% ipython --no-banner

In [1]: import numpy as np

In [2]: np.set_printoptions(precision=2, suppress=True, linewidth=200, legacy="1.25")

In [3]: tidy = lambda a: np.round(a, 2) + 0

In [4]: X = np.load("mat.npy")

In [5]: print(X)
[[ 0  0  0  0  0  0  0  0]
 [ 2 -2  2  1 -3 -3 -2  3]
 [ 2 -2  2  1 -3 -3 -2  3]
 [-6  6 -6 -3  9  9  6 -9]
 [ 2 -2  2  1 -3 -3 -2  3]
 [ 0  0  0  0  0  0  0  0]
 [-2  2 -2 -1  3  3  2 -3]]

In [6]: # rank 1

In [7]: print(tidy(np.linalg.norm(X[3], 1)), tidy(np.linalg.norm(X[3], np.inf)))
54.0 9.0

In [8]: print(np.linalg.norm(X, axis=1).argmax())
3

In [9]: print(tidy(np.linalg.norm(X, axis=0)))
[ 7.21  7.21  7.21  3.61 10.82 10.82  7.21 10.82]

In [10]: print(tidy(np.linalg.norm(X[3] - X[5])))
19.9

In [11]: print(tidy(np.linalg.norm(X, 2)))
23.92

In [12]: print(tidy(np.trace(np.linalg.pinv(X) @ X)))
1.0

In [13]: print(np.unique(X.round(6), axis=0).shape)
(4, 8)

In [14]: print(np.allclose(X[:-1].T @ np.linalg.lstsq(X[:-1].T, X[-1])[0], X[-1]))
True

In [15]: U, s, Vh = np.linalg.svd(X)

In [16]: vecs = Vh[:(s > 1e-8).sum()]

In [17]: rng = np.random.default_rng(96)

In [18]: vec = X[0] + 3 * X[5] + rng.integers(2) * np.eye(8)[6]

In [19]: print(vec)
[0. 0. 0. 0. 0. 0. 1. 0.]

In [20]: print(tidy(np.linalg.norm(vec - vecs.T @ vecs @ vec)))
0.95

In [21]: print(np.allclose(vecs.T @ vecs @ vec, vec))
False

In [22]: F = np.array([[0, 0, 0, 0, 0, 0, 2],
    ...:     [0, 3, 0, 0, 0, 0, 0],
    ...:     [0, 0, 0, 1, 0, 0, 0],
    ...:     [0, 0, 0, 0, 0, 0, 0],
    ...:     [3, 0, 0, 0, 0, 0, 0],
    ...:     [0, 0, 0, 0, 0, 2, 0],
    ...:     [0, 0, 0, 0, 1, 0, 0]])

In [23]: print(F)
[[0 0 0 0 0 0 2]
 [0 3 0 0 0 0 0]
 [0 0 0 1 0 0 0]
 [0 0 0 0 0 0 0]
 [3 0 0 0 0 0 0]
 [0 0 0 0 0 2 0]
 [0 0 0 0 1 0 0]]

In [24]: # 4 blocks once reordered

In [25]: W = np.array([[2, 3, 2, 1],
    ...:     [0, 3, 2, 2],
    ...:     [3, 3, 2, 3],
    ...:     [-1, -1, -3, -1],
    ...:     [0, 3, 2, 0],
    ...:     [0, 2, 0, -2],
    ...:     [0, -1, 0, 2]])

In [26]: coef = np.array([2, 0, 2, 2])

In [27]: H = np.maximum(F @ W + coef, 0)

In [28]: print(H)
[[2 0 2 6]
 [2 9 8 8]
 [1 0 0 1]
 [2 0 2 2]
 [8 9 8 5]
 [2 4 2 0]
 [2 3 4 2]]

In [29]: print(np.linalg.matrix_rank(H))
4

In [30]: print((H > 0).astype(int))
[[1 0 1 1]
 [1 1 1 1]
 [1 0 0 1]
 [1 0 1 1]
 [1 1 1 1]
 [1 1 1 0]
 [1 1 1 1]]

In [31]: basis = np.array([[3, -3], [3, 0], [-1, 1], [-5, 5]])

In [32]: print(W @ basis)
[[  8   1]
 [ -3  12]
 [  1   8]
 [  2  -5]
 [  7   2]
 [ 16 -10]
 [-13  10]]
